$ ipython --no-banner

In [1]: import numpy as np

In [2]: np.set_printoptions(suppress=True, linewidth=100)

In [3]: X = np.array([[68, 48, 66, 60],
   ...:     [48, 57, 71, 62],
   ...:     [66, 71, 90, 80],
   ...:     [60, 62, 80, 76]])

In [4]: print(np.allclose(X[:-1].T @ np.linalg.lstsq(X[:-1].T, X[-1])[0], X[-1]))
True

In [5]: print(round(float(np.trace(np.linalg.pinv(X) @ X)), 2))
3.0

In [6]: U, sig, Vt = np.linalg.svd(X)

In [7]: evecs = Vt[:(sig > 1e-8).sum()]

In [8]: rng = np.random.default_rng(36097)

In [9]: x0 = X[0] + -3 * X[1] + rng.integers(2) * np.eye(4)[1]

In [10]: print(x0)
[ -76. -123. -147. -126.]

In [11]: print(np.round(evecs.T @ evecs, 2))
[[ 0.98 -0.09  0.09 -0.02]
 [-0.09  0.56  0.48 -0.08]
 [ 0.09  0.48  0.47  0.08]
 [-0.02 -0.08  0.08  0.99]]

In [12]: print(np.round(np.diag(evecs.T @ evecs), 2))
[0.98 0.56 0.47 0.99]

In [13]: ev, evecs = np.linalg.eigh(X)

In [14]: print(np.round(np.linalg.eigvalsh(X @ X), 2) + 0)
[    0.      15.89   314.68 72508.42]

In [15]: print(np.round(np.linalg.eigvalsh(X + -2 * np.eye(4)), 2))
[ -2.     1.99  15.74 267.27]

In [16]: print(round(ev.sum(), 2), np.trace(X))
291.0 291

In [17]: print(np.round(evecs.T @ evecs, 2) + 0)
[[1. 0. 0. 0.]
 [0. 1. 0. 0.]
 [0. 0. 1. 0.]
 [0. 0. 0. 1.]]

In [18]: print(np.unique(ev.round(6) + 0, return_counts=True)[1])
[1 1 1 1]

In [19]: print(ev.round(2) + 0)
[  0.     3.99  17.74 269.27]
